In [1]: import numpy as np

In [2]: import numpy.linalg as la

In [3]: np.set_printoptions(suppress=True, linewidth=200)

In [4]: def rd(a):
   ...:     return np.round(a, 3) + 0
   ...: 

In [5]: f = np.array([-3, 3, 3, 1, -2]) + 0.5

In [6]: W0 = np.eye(5) - 2 * np.outer(f, f) / (f @ f)

In [7]: rd(W0)
Out[7]: 
array([[ 0.645,  0.496,  0.496,  0.213, -0.213],
       [ 0.496,  0.305, -0.695, -0.298,  0.298],
       [ 0.496, -0.695,  0.305, -0.298,  0.298],
       [ 0.213, -0.298, -0.298,  0.872,  0.128],
       [-0.213,  0.298,  0.298,  0.128,  0.872]])

In [8]: vals, evecs = la.eigh(W0)

In [9]: x0 = np.array([-2, -1, -4, -1, -3])

In [10]: rd(la.eigvalsh(W0[1:, 1:]))
Out[10]: array([-0.645,  1.   ,  1.   ,  1.   ])

In [11]: arr = np.load("x.npy")

In [12]: rd(arr)
Out[12]: 
array([[ 0.257, -0.086, -0.429],
       [-0.086,  0.029,  0.143],
       [-0.429,  0.143,  0.714]])

In [13]: # applying it twice changes nothing

In [14]: G = arr.T @ arr

In [15]: rd(la.svd(arr, compute_uv=False) ** 2)
Out[15]: array([1., 0., 0.])

In [16]: la.matrix_rank(G)
Out[16]: np.int64(1)

In [17]: rd(G)
Out[17]: 
array([[ 0.257, -0.086, -0.429],
       [-0.086,  0.029,  0.143],
       [-0.429,  0.143,  0.714]])

In [18]: rd(np.diag(G))
Out[18]: array([0.257, 0.029, 0.714])

In [19]: rk = la.matrix_rank(arr)

In [20]: rk
Out[20]: np.int64(1)

In [21]: null = la.svd(arr)[2][rk:].T

In [22]: rd(null @ null.T)
Out[22]: 
array([[ 0.743,  0.086,  0.429],
       [ 0.086,  0.971, -0.143],
       [ 0.429, -0.143,  0.286]])

In [23]: la.matrix_rank(arr.T @ arr), la.matrix_rank(arr @ arr.T)
Out[23]: (np.int64(1), np.int64(1))

In [24]: [int(la.matrix_rank(np.delete(arr, i, axis=0))) for i in range(3)]
Out[24]: [1, 1, 1]

In [25]: rd(arr @ null)
Out[25]: 
array([[0., 0.],
       [0., 0.],
       [0., 0.]])

In [26]: [int(la.matrix_rank(arr[:, :j + 1])) for j in range(3)]
Out[26]: [1, 1, 1]

In [27]: rd(la.det(arr.T))
Out[27]: np.float64(0.0)

In [28]: np.einsum("ii->", arr)
Out[28]: np.float64(1.0)

In [29]: print(la.lstsq(arr[:-1].T, arr[-1])[2])
1

In [30]: np.unique(arr.round(6), axis=0).shape
Out[30]: (3, 3)

In [31]: X = np.array([[0.3, 3.0, 5.0], [0.0, 1.3, -4.0], [0.0, 3.0, 5.3]])

In [32]: x0 = np.array([1, 1, 1])

In [33]: X @ np.ones(3)
Out[33]: array([ 8.3, -2.7,  8.3])

In [34]: (X * x0).sum(axis=1)
Out[34]: array([ 8.3, -2.7,  8.3])

In [35]: X @ (2 * x0)
Out[35]: array([16.6, -5.4, 16.6])

In [36]: X @ x0
Out[36]: array([ 8.3, -2.7,  8.3])

In [37]: la.norm(X @ x0) <= la.norm(X, 2) * la.norm(x0) + 1e-9
Out[37]: np.True_

In [38]: X @ np.eye(3)[1]
Out[38]: array([3. , 1.3, 3. ])

In [39]: rng = np.random.default_rng(91)

In [40]: labels = rng.permutation(3)

In [41]: A2 = X[:, labels] * rng.choice([-1, 1], 3)

In [42]: A2
Out[42]: 
array([[ 3. , -0.3,  5. ],
       [ 1.3, -0. , -4. ],
       [ 3. , -0. ,  5.3]])

In [43]: Uu, _, Vh = la.svd(X.T @ A2)

In [44]: rd(la.lstsq(X, A2)[0])
Out[44]: 
array([[ 0., -1.,  0.],
       [ 1.,  0.,  0.],
       [ 0.,  0.,  1.]])

In [45]: labels
Out[45]: array([1, 0, 2])

In [46]: J = np.array([[0, -3, -3, -2, 1],
    ...:     [0, -3, -3, 3, 2],
    ...:     [-1, -2, 3, 1, -1],
    ...:     [3, 3, 3, 2, 3],
    ...:     [0, -2, -2, 2, 0],
    ...:     [-3, 3, 0, 2, 3]])

In [47]: J[-1] = J[0] + -2 * J[1]

In [48]: J
Out[48]: 
array([[ 0, -3, -3, -2,  1],
       [ 0, -3, -3,  3,  2],
       [-1, -2,  3,  1, -1],
       [ 3,  3,  3,  2,  3],
       [ 0, -2, -2,  2,  0],
       [ 0,  3,  3, -8, -3]])

In [49]: A2 = np.c_[J[:, :4] @ np.array([[-1, -1, 2, -2], [0, 0, 1, 2], [0, 2, 1, 1], [2, -1, -2, -1]]), np.array([-3, 1, 4, 5, 5, 3])]

In [50]: A2
Out[50]: 
array([[ -4,  -4,  -2,  -7,  -3],
       [  6,  -9, -12, -12,   1],
       [  3,   6,  -3,   0,   4],
       [  1,   1,   8,   1,   5],
       [  4,  -6,  -8,  -8,   5],
       [-16,  14,  22,  17,   3]])

In [51]: rd(la.norm(A2 - J @ la.lstsq(J, A2)[0], axis=0))
Out[51]: array([0.   , 0.   , 0.   , 0.   , 3.266])

In [52]: rd(la.lstsq(J, A2[:, 0])[0])
Out[52]: array([-1.,  0.,  0.,  2.,  0.])

In [53]: rd(la.norm(la.qr(J)[0].T @ A2, axis=0) ** 2 / ((A2 ** 2).sum(axis=0) + 1e-12))
Out[53]: array([1.   , 1.   , 1.   , 1.   , 0.875])
